In [1]: import numpy as np

In [2]: np.set_printoptions(suppress=True, linewidth=100)

In [3]: arr = np.array([[-1.52, -2.08, -0.64, -0.08, 0.16, 0.32, 1.28, -0.56],
   ...:     [2.09, 2.86, 0.88, 0.11, -0.22, -0.44, -1.76, 0.77]])

In [4]: B = np.array([[1, 2], [2, 1], [2, 1], [2, 0], [0, 2], [2, 0], [0, 1], [2, 0]])

In [5]: print(np.round(np.einsum("ij,ij->i", arr, arr), 3))
[ 9.133 17.267]

In [6]: print(np.linalg.matrix_rank(np.vstack([arr, B.T])))
3

In [7]: print(np.round(np.einsum("ik,kj->ij", arr, B), 3))
[[-7.6  -4.16]
 [10.45  5.72]]

In [8]: print([round(float(x), 3) for x in np.linalg.svd(arr, compute_uv=False)[:3]])
[5.138, 0.0]

In [9]: print(np.linalg.matrix_rank(arr, rtol=0.1))
1

In [10]: U, sigma, vt = np.linalg.svd(arr)

In [11]: print(sigma.round(3) + 0)
[5.138 0.   ]

In [12]: B = U[:, :1] @ np.diag(sigma[:1]) @ vt[:1]

In [13]: print(round(np.linalg.norm(arr - B, 2), 3), round(float(sigma[1]), 3))
0.0 0.0

In [14]: print(B.round(3))
[[-1.52 -2.08 -0.64 -0.08  0.16  0.32  1.28 -0.56]
 [ 2.09  2.86  0.88  0.11 -0.22 -0.44 -1.76  0.77]]

In [15]: print(np.linalg.matrix_rank(B))
1

In [16]: B = np.array([[0], [4], [-7], [6]])

In [17]: cent = np.array([[0, -1, 2]])

In [18]: W0 = B @ cent

In [19]: print(W0)
[[  0   0   0]
 [  0  -4   8]
 [  0   7 -14]
 [  0  -6  12]]

In [20]: print(np.linalg.lstsq(W0[:-1].T, W0[-1])[2])
1

In [21]: E = np.load("m.npy")

In [22]: print(E)
[[ 0.2   -2.1    0.8    2.     3.244  2.   ]
 [-0.8   -1.5    1.3    1.7    5.192 -0.5  ]
 [-2.4   -0.9    0.6    1.7    2.544  0.4  ]
 [-1.     0.7    1.    -0.5    3.992 -0.2  ]
 [ 0.    -1.1    1.1    0.1    4.393 -0.5  ]
 [ 2.3   -0.3    1.9    1.4    7.552  0.7  ]
 [ 0.6   -0.9    1.    -0.9    4.072  0.6  ]
 [ 1.5    0.5    3.1   -0.2   12.408  0.3  ]
 [ 0.4    0.9   -0.6    1.    -2.36   0.2  ]
 [-0.7    1.9    0.2   -1.3    0.823 -1.3  ]
 [ 1.2    0.    -1.2    0.6   -4.793 -1.   ]
 [-0.3    0.2   -1.2   -0.4   -4.848  0.1  ]
 [-1.2   -0.3   -1.3    1.3   -5.175 -0.5  ]
 [ 0.4    1.5    0.1   -0.3    0.332 -0.5  ]
 [-3.3    0.    -1.    -1.    -3.948  1.8  ]
 [ 1.6   -0.4   -0.1    0.5   -0.458 -1.3  ]]

In [23]: th = np.radians(135)

In [24]: Rm = np.eye(6)

In [25]: Rm[3, 3] = Rm[4, 4] = np.cos(th)

In [26]: Rm[3, 4], Rm[4, 3] = -np.sin(th), np.sin(th)

In [27]: print(Rm.round(3))
[[ 1.     0.     0.     0.     0.     0.   ]
 [ 0.     1.     0.     0.     0.     0.   ]
 [ 0.     0.     1.     0.     0.     0.   ]
 [ 0.     0.     0.    -0.707 -0.707  0.   ]
 [ 0.     0.     0.     0.707 -0.707  0.   ]
 [ 0.     0.     0.     0.     0.     1.   ]]

In [28]: B = E @ Rm.T

In [29]: print(np.round(np.linalg.svd(E, compute_uv=False), 3), np.round(np.linalg.svd(B, compute_uv=False), 3))
[20.805  5.805  5.214  3.256  2.384  0.039] [20.805  5.805  5.214  3.256  2.384  0.039]

In [30]: print(np.allclose(np.linalg.norm(E, axis=1), np.linalg.norm(B, axis=1)))
True

In [31]: print(np.round(np.abs(B - E).max(axis=0), 3))
[ 0.     0.     0.     8.432 21.323  0.   ]

In [32]: d = np.linalg.norm(E[:, None] - E[None], axis=-1)

In [33]: print((d + 1e9 * np.eye(16)).round(6).argmin(axis=1))
[ 2  4  1  4  6  1  4  5 10 13 11 12 11  9 11 13]

In [34]: print(np.flatnonzero(d[0] < d.mean() / 2))
[0]

In [35]: print(d[:5, :5].round(3))
[[0.    3.427 3.373 4.579 3.509]
 [3.427 0.    3.351 3.367 2.01 ]
 [3.373 3.351 0.    3.461 3.583]
 [4.579 3.367 3.461 0.    2.205]
 [3.509 2.01  3.583 2.205 0.   ]]

In [36]: print(d.shape)
(16, 16)

In [37]: print(np.unravel_index(d.round(6).argmax(), d.shape))
(np.int64(7), np.int64(12))

In [38]: U, sigma, vt = np.linalg.svd(E)

In [39]: print(np.argmax(sigma[:-1] / (sigma[1:] + 1e-6)) + 1)
5

In [40]: print(sigma.round(3))
[20.805  5.805  5.214  3.256  2.384  0.039]

In [41]: B = U[:, :5] @ np.diag(sigma[:5]) @ vt[:5]

In [42]: print(round(np.linalg.norm(E - B, 2), 3), round(sigma[5], 3))
0.039 0.039

In [43]: print(round(float(np.linalg.norm(E - B) / np.linalg.norm(E)), 3))
0.002

In [44]: B = np.c_[E[:, :1] @ np.array([[-3]]), np.array([8, -6, -7, -7, -6, 7, -5, -8, 4, 8, -5, -4, 8, -2, 8, -7])]

In [45]: print(B.round(3))
[[-0.6  8. ]
 [ 2.4 -6. ]
 [ 7.2 -7. ]
 [ 3.  -7. ]
 [ 0.  -6. ]
 [-6.9  7. ]
 [-1.8 -5. ]
 [-4.5 -8. ]
 [-1.2  4. ]
 [ 2.1  8. ]
 [-3.6 -5. ]
 [ 0.9 -4. ]
 [ 3.6  8. ]
 [-1.2 -2. ]
 [ 9.9  8. ]
 [-4.8 -7. ]]

In [46]: print(np.round(np.linalg.norm(np.linalg.qr(E)[0].T @ B, axis=0) ** 2 / ((B ** 2).sum(axis=0) + 1e-12), 3))
[1.    0.417]

In [47]: print(np.round(np.linalg.norm(B - E @ np.linalg.lstsq(E, B)[0], axis=0), 3) + 0)
[ 0.   19.83]

In [48]: m1 = np.array([[0.0, -1.0, -2.0, -5.0, 0.0],
    ...:     [0.0, -5.0, -7.0, -6.0, -5.0],
    ...:     [0.0, -3.0, -3.0, 4.0, 6.0],
    ...:     [0.0, 7.0, 8.0, 2.0, -3.0],
    ...:     [0.0, 7.0, 9.0, -6.0, 9.0]])

In [49]: print(m1)
[[ 0. -1. -2. -5.  0.]
 [ 0. -5. -7. -6. -5.]
 [ 0. -3. -3.  4.  6.]
 [ 0.  7.  8.  2. -3.]
 [ 0.  7.  9. -6.  9.]]

In [50]: # rank 4

In [51]: U, sigma, vt = np.linalg.svd(m1)

In [52]: print(sigma.round(3))
[19.344 11.023 10.591  0.377  0.   ]

In [53]: B = U[:, :4] @ np.diag(sigma[:4]) @ vt[:4]

In [54]: print(np.round(np.abs(m1 - B).max(), 3))
0.0

In [55]: U, sigma, vt = np.linalg.svd(W0, full_matrices=False)

In [56]: print(np.round(vt @ vt.T, 3) + 0)
[[1. 0. 0.]
 [0. 1. 0.]
 [0. 0. 1.]]

In [57]: print(np.round(U.T @ W0 @ vt.T, 3) + 0)
[[22.472  0.     0.   ]
 [ 0.     0.     0.   ]
 [ 0.     0.     0.   ]]

In [58]: print(np.abs(U[:, 0]).round(6).argmax())
2

In [59]: print(np.round(sigma / sigma[0], 3) + 0)
[1. 0. 0.]

In [60]: print(np.round(U.T @ U, 3) + 0)
[[1. 0. 0.]
 [0. 1. 0.]
 [0. 0. 1.]]

In [61]: print(round(float(np.sqrt((sigma ** 2).sum())), 3), round(float(np.linalg.norm(W0)), 3))
22.472 22.472

In [62]: print(sigma.round(3) + 0)
[22.472  0.     0.   ]
